% python3 -q
>>> import numpy as np
>>> np.set_printoptions(suppress=True, linewidth=140)
>>> X = np.loadtxt("sample9.csv", delimiter=",")
>>> print(X)
[[ 0.62  1.53 -2.34 -2.23 -0.45 -0.76]
 [ 4.3   1.17 -0.16  0.61  1.99 -4.57]
 [-7.55 -3.15 -4.16  1.04  2.91 -8.27]
 [-3.16 -4.49  0.26  2.13 -5.56  2.14]
 [-0.5   1.24  1.17 -1.05  2.35  4.11]
 [ 1.88  3.88 -0.56  3.12  1.71 -7.53]
 [ 4.57 -2.36 -1.66 -6.46  5.89 -5.91]
 [-3.79  1.37 -0.79  5.08 -7.99 10.86]
 [ 0.53 -6.37 -4.27  8.11 -1.35 -8.6 ]
 [ 4.83  0.7   2.72 11.2  -6.34 -3.37]
 [ 2.76 -5.46  1.91  2.56  3.16 -0.67]
 [-4.64  4.45 -0.13  2.2   4.12 -5.3 ]
 [-1.79 -4.27  5.53 -7.19  2.29 -2.27]
 [-7.42  3.71  2.77  0.2   4.22 -2.39]
 [-5.51  3.44 -2.06  1.14 -2.37  9.84]
 [ 5.34  2.53 -0.1   5.24 -7.01  5.1 ]
 [ 3.13 -2.4  -3.8  -4.32  7.89 -0.75]
 [-3.02  3.68 -1.42  0.24 -3.15 -3.79]
 [-6.45  2.43  0.22  0.54  2.52 -2.78]
 [-5.59  0.83  1.6   0.9   0.41 -1.77]
 [ 1.89 -1.65 -1.84 -1.2   4.16 -1.39]
 [ 3.2   3.72 -2.99  3.05  3.21 -5.55]
 [-0.73  0.84 -0.5  -5.09 -3.16 -6.65]
 [ 0.02 -1.66  4.92 -1.04 -2.52  2.32]
 [-2.27 -3.    4.66  5.2   5.8  -5.69]
 [ 4.71 -2.5  -4.34  5.16 -0.16  3.89]
 [14.16  3.65  3.27 -5.53 -3.93  4.87]
 [-3.   -1.01  4.23 -3.29  2.41  4.93]
 [ 5.26  3.86  2.72  2.49 -3.45  1.97]
 [ 8.39  4.8   2.47 -3.6  -4.73 -0.81]
 [-2.66 -1.23 -1.89  4.22  1.81 -1.1 ]]
>>> Ac = X - X.mean(axis=0)
>>> U, s, vt = np.linalg.svd(Ac, full_matrices=False)
>>> print(np.linalg.matrix_rank(Ac))
6
>>> print(np.abs(vt[0]).argmax())
5
>>> print(round(np.linalg.norm(X) ** 2 / np.linalg.norm(X, 2) ** 2, 2))
2.97
>>> print(np.round(np.linalg.norm(X[1] - X[5]), 2))
5.34
>>> print(np.round(np.linalg.norm(X, 1), 2), round(np.linalg.norm(X, np.inf), 2))
129.95 35.41
>>> print(np.round(np.linalg.norm(X[1], 1), 2), round(float(np.linalg.norm(X[1], np.inf)), 2))
12.8 4.57
>>> vec = np.array([3, 3, 0, 3, 3, 1])
>>> rhs = X @ vec
>>> print(np.round(np.linalg.pinv(X) @ X, 2) + 0)
[[1. 0. 0. 0. 0. 0.]
 [0. 1. 0. 0. 0. 0.]
 [0. 0. 1. 0. 0. 0.]
 [0. 0. 0. 1. 0. 0.]
 [0. 0. 0. 0. 1. 0.]
 [0. 0. 0. 0. 0. 1.]]
>>> print(np.round(np.linalg.solve(X.T @ X, X.T @ rhs), 2) + 0)
[3. 3. 0. 3. 3. 1.]
>>> rng = np.random.default_rng(7896)
>>> rhs = rhs + 0.3 * rng.normal(size=31)
>>> print(rhs.round(2))
[ -1.97  19.42 -28.1  -30.84   9.93  25.02  -1.18  -5.43  -5.43  28.13   8.01  13.17 -35.22  -0.35  -0.1   23.25  12.   -10.77  -6.
 -11.67   8.29  33.92 -30.93 -12.83  11.18  25.44  29.92  -9.89  26.69  13.54   4.66]
>>> b, *_ = np.linalg.lstsq(X, rhs)
>>> print(np.round(np.linalg.norm(rhs - X @ b), 2))
1.54
>>> print([round(float(np.linalg.norm(np.linalg.solve(X.T @ X + lam * np.eye(6), X.T @ rhs))), 2) for lam in (0, 1, 10, 100)])
[6.05, 6.03, 5.81, 4.34]
>>> print(b.round())
[ 3.  3. -0.  3.  3.  1.]
>>> B = np.array([[-2, -2, -1], [1, -2, -1], [-1, -1, -1]])
>>> Z = np.array([[-4, -1], [8, -5]])
>>> A = np.block([[B, np.array([[0, 2], [-5, -2], [4, 5]])], [np.zeros((2, 3)), Z]])
>>> print(A)
[[-2. -2. -1.  0.  2.]
 [ 1. -2. -1. -5. -2.]
 [-1. -1. -1.  4.  5.]
 [ 0.  0.  0. -4. -1.]
 [ 0.  0.  0.  8. -5.]]
>>> Ac = X - X.mean(axis=0)
>>> vecs = np.linalg.svd(Ac)[2][:3]
>>> B = Ac - Ac @ vecs.T @ vecs
>>> print(np.round(np.diag(vecs.T @ vecs), 2))
[0.94 0.04 0.05 0.79 0.41 0.78]
>>> print(np.round((Ac @ vecs.T).std(axis=0), 2))
[5.82 4.83 4.39]
>>> print(np.linalg.norm(B, axis=1).round(6).argmax())
22
>>> print(np.round(B.std(axis=0), 2))
[0.71 2.98 2.56 1.19 2.04 1.4 ]
>>> vec = np.array([-3, -3, -2, 0, 2])
>>> rhs = A @ vec
>>> b, lr = np.zeros(5), 1 / np.linalg.norm(A, 2) ** 2
>>> for i in range(15):
...     b -= lr * A.T @ (A @ b - rhs)
...     if i % 5 == 0: print(i, round(np.linalg.norm(A @ b - rhs), 2))
... 
0 16.76
5 7.39
10 4.71
>>> print(b.round(2))
[-1.72 -2.69 -1.52  0.09  2.35]
>>> m1 = np.loadtxt("a.csv", delimiter=",")
>>> print(m1)
[[0.25 0.25 0.25 0.25]
 [0.   0.5  0.5  0.  ]
 [0.33 0.17 0.33 0.17]
 [0.   0.   0.33 0.67]]
>>> print(m1 @ np.ones(4))
[1. 1. 1. 1.]
>>> print(np.round(np.linalg.matrix_power(m1, 100), 2))
[[0.15 0.2  0.35 0.3 ]
 [0.15 0.2  0.35 0.3 ]
 [0.15 0.2  0.35 0.3 ]
 [0.15 0.2  0.35 0.3 ]]
>>> print(m1.sum(axis=1))
[1. 1. 1. 1.]
>>> p = np.eye(4)[1]
>>> for _ in range(3):
...     p = p @ m1
...     print(p.round(2))
... 
[0.  0.5 0.5 0. ]
[0.16 0.34 0.42 0.08]
[0.18 0.28 0.37 0.17]
>>> theta = np.radians(36)
>>> R = np.eye(4)
>>> R[3, 3] = R[1, 1] = np.cos(theta)
>>> R[3, 1], R[1, 3] = -np.sin(theta), np.sin(theta)
>>> print(R.round(2))
[[ 1.    0.    0.    0.  ]
 [ 0.    0.81  0.    0.59]
 [ 0.    0.    1.    0.  ]
 [ 0.   -0.59  0.    0.81]]
>>> B = m1 @ R.T
>>> print(round(np.linalg.det(R), 2), np.round(np.trace(R), 2))
1.0 3.62
>>> print(np.allclose(np.linalg.norm(m1, axis=1), np.linalg.norm(B, axis=1)))
True
>>> print(B.round(2))
[[ 0.25  0.35  0.25  0.06]
 [ 0.    0.4   0.5  -0.29]
 [ 0.33  0.24  0.33  0.04]
 [ 0.    0.39  0.33  0.54]]
>>> print(np.round(np.abs(B - m1).max(axis=0), 2))
[0.   0.39 0.   0.29]
>>> f = np.array([2, 3])
>>> print(np.round(np.array([np.convolve(row, f, "same") for row in B]), 2))
[[0.5  1.45 1.55 0.86]
 [0.   0.81 2.21 0.91]
 [0.66 1.46 1.37 1.07]
 [0.   0.79 1.84 2.07]]
>>> f = np.array([2, -2, 2, 0, -3, -3, 1])
>>> K = 4 * np.eye(7) + np.outer(f, f)
>>> print(K)
[[ 8. -4.  4.  0. -6. -6.  2.]
 [-4.  8. -4.  0.  6.  6. -2.]
 [ 4. -4.  8.  0. -6. -6.  2.]
 [ 0.  0.  0.  4.  0.  0.  0.]
 [-6.  6. -6.  0. 13.  9. -3.]
 [-6.  6. -6.  0.  9. 13. -3.]
 [ 2. -2.  2.  0. -3. -3.  5.]]
>>> B = K + rng.integers(-2, 3, (7, 1)) @ rng.integers(-2, 3, (1, 7))
>>> print(B)
[[  6.  -4.   5.   0.  -5.  -6.   0.]
 [ -4.   8.  -4.   0.   6.   6.  -2.]
 [  2.  -4.   9.   0.  -5.  -6.   0.]
 [  2.   0.  -1.   4.  -1.   0.   2.]
 [ -6.   6.  -6.   0.  13.   9.  -3.]
 [-10.   6.  -4.   0.  11.  13.  -7.]
 [  2.  -2.   2.   0.  -3.  -3.   5.]]
>>> print(np.linalg.matrix_rank(B - K, tol=1e-8))
1
